>>> import numpy as np
>>> np.set_printoptions(precision=2, suppress=True, linewidth=200, legacy="1.25")
>>> F = np.array([[0, 0, 0, 0, 0],
...     [0, -2, 0, 2, -1],
...     [0, -2, 0, 2, -1],
...     [0, -2, 0, 2, -1],
...     [0, 0, 0, 0, 0],
...     [0, -4, 0, 4, -2]])
>>> r = np.linalg.matrix_rank(F)
>>> r
1
>>> ns = np.linalg.svd(F)[2][r:].T
>>> ns.shape
(5, 4)
>>> np.round(ns @ ns.T, 2) + 0
array([[ 1.  ,  0.  ,  0.  ,  0.  ,  0.  ],
       [ 0.  ,  0.56,  0.  ,  0.44, -0.22],
       [ 0.  ,  0.  ,  1.  ,  0.  ,  0.  ],
       [ 0.  ,  0.44,  0.  ,  0.56,  0.22],
       [ 0.  , -0.22,  0.  ,  0.22,  0.89]])
>>> [int(np.linalg.matrix_rank(np.delete(F, i, axis=0))) for i in range(6)]
[1, 1, 1, 1, 1, 1]
>>> np.allclose(F @ ns, 0)
True
>>> mat = np.load("layer11.npy")
>>> mat
array([[-8.,  3.,  0.],
       [ 3., -2.,  3.],
       [ 0.,  3.,  9.]])
>>> evals, vecs = np.linalg.eig(mat)
>>> round(np.prod(evals), 2)
135.0
>>> evals
array([-9.32, -1.48,  9.8 ])
>>> np.sort(np.linalg.eigvals(mat.T))
array([-9.32, -1.48,  9.8 ])
>>> np.sort(np.linalg.eigvals(np.linalg.inv(mat)))
array([-0.68, -0.11,  0.1 ])
>>> np.diff(mat, axis=0)
array([[11., -5.,  3.],
       [-3.,  5.,  6.]])
>>> np.unravel_index(np.abs(mat).argmax(), mat.shape)
(2, 2)
>>> mat[3]
Traceback (most recent call last):
  File "<python-input-19>", line 1, in <module>
    mat[3]
    ~~~^^^
IndexError: index 3 is out of bounds for axis 0 with size 3
>>> mat.mean(axis=0)
array([-1.67,  1.33,  4.  ])
>>> np.count_nonzero(mat)
7
>>> mat[:, 3]
Traceback (most recent call last):
  File "<python-input-22>", line 1, in <module>
    mat[:, 3]
    ~~~^^^^^^
IndexError: index 3 is out of bounds for axis 1 with size 3
>>> B = np.array([[3, 0], [2, 2]])
>>> C = np.kron(B, mat)
>>> C
array([[-24.,   9.,   0.,  -0.,   0.,   0.],
       [  9.,  -6.,   9.,   0.,  -0.,   0.],
       [  0.,   9.,  27.,   0.,   0.,   0.],
       [-16.,   6.,   0., -16.,   6.,   0.],
       [  6.,  -4.,   6.,   6.,  -4.,   6.],
       [  0.,   6.,  18.,   0.,   6.,  18.]])
>>> np.linalg.matrix_rank(C)
6
>>> np.round(np.linalg.norm(C, 2), 2), round(float(np.linalg.norm(B, 2) * np.linalg.norm(mat, 2)), 2)
(37.33, 37.33)
>>> vec = np.array([0, 1, 1])
>>> (mat @ vec).argmax()
2
>>> mat * vec
array([[-0.,  3.,  0.],
       [ 0., -2.,  3.],
       [ 0.,  3.,  9.]])
>>> (mat * vec).sum(axis=1)
array([ 3.,  1., 12.])
>>> mat @ vec
array([ 3.,  1., 12.])
>>> mat @ np.eye(3)[2]
array([0., 3., 9.])
>>> np.einsum("ij,j->i", mat, vec)
array([ 3.,  1., 12.])
>>> mat @ (2 * vec)
array([ 6.,  2., 24.])
>>> np.round(np.linalg.eigvals(mat).sum().real, 2)
-1.0
>>> np.poly(mat)
array([   1.,    1.,  -92., -135.])
>>> J = np.loadtxt("data.csv", delimiter=",")
>>> J
array([[ 2.,  1.,  9.,  0.],
       [ 0.,  1.,  0.,  1.],
       [ 4.,  1., 13.,  0.],
       [ 3.,  1., 11.,  0.],
       [ 3.,  1., 11.,  0.],
       [ 3.,  1., 11.,  0.],
       [ 0.,  1.,  3.,  0.],
       [ 2.,  1.,  9.,  0.],
       [ 0.,  1.,  5.,  0.],
       [ 0.,  1.,  0.,  2.],
       [ 1.,  1.,  7.,  0.],
       [ 4.,  1., 13.,  0.],
       [ 0.,  1.,  1.,  0.],
       [ 0.,  1.,  0.,  4.],
       [ 0.,  1.,  0.,  1.],
       [ 3.,  1., 11.,  0.],
       [ 0.,  1.,  5.,  0.],
       [ 2.,  1.,  9.,  0.]])
>>> f, r1 = J[12], J[7]
>>> f @ r1
10.0
>>> f @ f
2.0
>>> p = (f @ r1) / (f @ f) * f
>>> r1 - p
array([ 2., -4.,  4.,  0.])
>>> p
array([0., 5., 5., 0.])
>>> B = np.c_[J[:, :2] @ np.array([[5, -2], [-5, -3]]), np.array([1, 1, 2, 1, 1, 2, 1, 0, 1, 0, 0, 0, 0, 2, 1, 1, 0, 0])]
>>> B
array([[  5.,  -7.,   1.],
       [ -5.,  -3.,   1.],
       [ 15., -11.,   2.],
       [ 10.,  -9.,   1.],
       [ 10.,  -9.,   1.],
       [ 10.,  -9.,   2.],
       [ -5.,  -3.,   1.],
       [  5.,  -7.,   0.],
       [ -5.,  -3.,   1.],
       [ -5.,  -3.,   0.],
       [  0.,  -5.,   0.],
       [ 15., -11.,   0.],
       [ -5.,  -3.,   0.],
       [ -5.,  -3.,   2.],
       [ -5.,  -3.,   1.],
       [ 10.,  -9.,   1.],
       [ -5.,  -3.,   0.],
       [  5.,  -7.,   0.]])
>>> np.round(np.linalg.lstsq(J, B[:, 0])[0], 2) + 0
array([ 5., -5.,  0.,  0.])
>>> np.linalg.matrix_rank(B)
3
>>> A = np.load("w.npy")
>>> A
array([[0, 0, 0, 0, 1],
       [0, 0, 0, 1, 1],
       [0, 0, 0, 1, 1],
       [0, 1, 1, 0, 1],
       [1, 1, 1, 1, 0]])
>>> np.allclose(A @ A.T, A.T @ A)
True
>>> A.inv()
Traceback (most recent call last):
  File "<python-input-53>", line 1, in <module>
    A.inv()
    ^^^^^
AttributeError: 'numpy.ndarray' object has no attribute 'inv'
>>> np.allclose(A, A.T)
True
>>> (A + A.T) / 2
array([[0., 0., 0., 0., 1.],
       [0., 0., 0., 1., 1.],
       [0., 0., 0., 1., 1.],
       [0., 1., 1., 0., 1.],
       [1., 1., 1., 1., 0.]])
>>> np.round(np.sort(np.abs(np.linalg.eigvals(A))), 2) + 0
array([0.  , 0.33, 1.27, 1.75, 2.69])
>>> vec = np.array([-5, 6, -2, 8, 6])
>>> h1 = np.maximum(A @ vec, 0)
>>> np.tanh(A @ vec)
array([1., 1., 1., 1., 1.])
>>> np.flatnonzero(h1 > 1e-9)
array([0, 1, 2, 3, 4])
>>> np.maximum(A @ (3 * vec), 0)
array([18, 42, 42, 30, 21])
>>> def softmax(z):
...     e = np.exp(z - z.max(axis=-1, keepdims=True))
...     return e / e.sum(axis=-1, keepdims=True)
... 
>>> softmax(A[2])
array([0.12, 0.12, 0.12, 0.32, 0.32])
>>> np.round(softmax(10 * A[2]), 2) + 0
array([0. , 0. , 0. , 0.5, 0.5])
>>> softmax(A[2] + -1)
array([0.12, 0.12, 0.12, 0.32, 0.32])
>>> scores = A @ A.T / np.sqrt(5)
>>> softmax(scores)
array([[0.22, 0.22, 0.22, 0.22, 0.14],
       [0.16, 0.26, 0.26, 0.16, 0.16],
       [0.16, 0.26, 0.26, 0.16, 0.16],
       [0.14, 0.14, 0.14, 0.35, 0.22],
       [0.08, 0.12, 0.12, 0.19, 0.48]])
>>> softmax(scores + np.triu(np.full(scores.shape, -np.inf), 1))
array([[1.  , 0.  , 0.  , 0.  , 0.  ],
       [0.39, 0.61, 0.  , 0.  , 0.  ],
       [0.24, 0.38, 0.38, 0.  , 0.  ],
       [0.18, 0.18, 0.18, 0.45, 0.  ],
       [0.08, 0.12, 0.12, 0.19, 0.48]])
>>> hat = np.triu(np.array([[2, -2, -3, 3, 2],
...     [2, 3, 3, 3, 0],
...     [-3, 1, -1, 3, 2],
...     [1, 1, 3, -2, -2],
...     [-2, 3, 2, -1, 1]]), 1) + np.eye(5)
>>> B = hat @ A @ np.linalg.inv(hat)
>>> B
array([[  2.,   9., -16.,  12.,  51.],
       [  0.,   3.,  -6.,  13.,  45.],
       [  2.,   9., -16.,  18.,  68.],
       [ -2.,  -5.,   8.,  -5., -21.],
       [  1.,   3.,  -5.,   4.,  16.]])
>>> np.trace(B), np.trace(A)
(0.0, 0)
>>> np.allclose(B @ B.T, B.T @ B)
False
>>> (B - B.T) / 2
array([[  0. ,   4.5,  -9. ,   7. ,  25. ],
       [ -4.5,   0. ,  -7.5,   9. ,  21. ],
       [  9. ,   7.5,   0. ,   5. ,  36.5],
       [ -7. ,  -9. ,  -5. ,   0. , -12.5],
       [-25. , -21. , -36.5,  12.5,   0. ]])
>>> np.allclose(B, B.T)
False
>>> np.round(np.sort(np.abs(np.linalg.eigvals(B))), 2) + 0
array([0.  , 0.33, 1.27, 1.75, 2.69])
>>> E = np.maximum(np.array([[-3, -2, 1],
...     [-3, -3, 3],
...     [-1, -3, -1],
...     [-2, 0, 2],
...     [3, 2, -2],
...     [-2, -3, -2],
...     [1, -2, 0],
...     [2, 2, 3],
...     [1, 3, 1],
...     [-3, -1, 3],
...     [0, 0, -2],
...     [2, 3, 2],
...     [1, -2, 0],
...     [2, 2, -2],
...     [3, 1, 0],
...     [0, 0, -3],
...     [-3, 1, 2],
...     [1, -2, 3],
...     [1, 1, -2],
...     [-3, 0, 3]]) @ np.array([[-2, 1, -3, -1], [3, -1, -3, 3], [3, -3, -3, 2]]) + np.array([-1, 1, -2, 0]), 0)
>>> E
array([[ 2,  0, 10,  0],
       [ 5,  0,  7,  0],
       [ 0,  6, 13,  0],
       [ 9,  0,  0,  6],
       [ 0,  8,  0,  0],
       [ 0,  8, 19,  0],
       [ 0,  4,  1,  0],
       [10,  0,  0, 10],
       [ 9,  0,  0, 10],
       [11,  0,  1,  6],
       [ 0,  7,  4,  0],
       [10,  0,  0, 11],
       [ 0,  4,  1,  0],
       [ 0,  7,  0,  0],
       [ 0,  3,  0,  0],
       [ 0, 10,  7,  0],
       [14,  0,  0, 10],
       [ 0,  0,  0,  0],
       [ 0,  7,  0,  0],
       [14,  0,  0,  9]])
>>> vec = np.array([1, 3, 1, 3])
>>> h1 = np.maximum(E @ vec, 0)
>>> np.maximum(E @ vec, 0) - np.maximum(-E @ vec, 0)
array([12, 12, 31, 27, 24, 43, 13, 40, 39, 30, 25, 43, 13, 21,  9, 37, 44,  0, 21, 41])
>>> np.flatnonzero(h1 > 1e-9)
array([ 0,  1,  2,  3,  4,  5,  6,  7,  8,  9, 10, 11, 12, 13, 14, 15, 16, 18, 19])
>>> E.T @ h1
array([3028, 1692, 1839, 2414])
>>> hat = E @ np.linalg.solve(E.T @ E, E.T)
>>> np.allclose(hat @ hat, hat)
True
>>> np.round(hat @ E[:, 1], 2) + 0
array([ 0.,  0.,  6.,  0.,  8.,  8.,  4.,  0.,  0.,  0.,  7.,  0.,  4.,  7.,  3., 10.,  0.,  0.,  7.,  0.])
>>> np.linalg.matrix_rank(np.eye(20) - hat)
16
>>> np.trace(hat)
4.0
>>> np.diag(hat)
array([0.21, 0.32, 0.24, 0.11, 0.22, 0.52, 0.04, 0.22, 0.29, 0.24, 0.11, 0.34, 0.04, 0.17, 0.03, 0.22, 0.23, 0.  , 0.17, 0.28])
>>> np.round(np.linalg.eigvalsh(hat), 2) + 0
array([0., 0., 0., 0., 0., 0., 0., 0., 0., 0., 0., 0., 0., 0., 0., 0., 1., 1., 1., 1.])
>>> W0 = np.load("block0.npy")
>>> W0
array([[ 0.9,  1.4, -1. , -0.3],
       [-0.5, -0.8, -1.4,  0.6],
       [-0.5, -1.8,  0.8,  1.6],
       [ 0.2,  0.6, -0.9,  0. ]])
>>> Q, vecs = np.linalg.qr(W0[:, :2])[0], np.linalg.qr(W0[:, 2:])[0]
>>> sig = np.linalg.svd(Q.T @ vecs, compute_uv=False)
>>> (sig > 0.9).sum()
1
>>> hat = np.triu(np.array([[1, 0, 0, 1], [1, -2, 2, -1], [2, -2, 0, 0], [0, -1, -1, -2]]), 1) + np.eye(4)
>>> B = hat @ W0 @ np.linalg.inv(hat)
>>> np.poly(B)
array([ 1.  , -0.9 , -1.82,  2.84, -0.63])
>>> f = np.array([-2, -1, -1])
>>> np.cross(W0[2, :3], W0[3, :3])
array([ 1.14, -0.29,  0.06])
>>> np.convolve(W0[2], f)
array([ 1. ,  4.1,  0.7, -2.2, -2.4, -1.6])
>>> np.polyval(f, W0[2])
array([-1.  , -5.68, -3.08, -7.72])
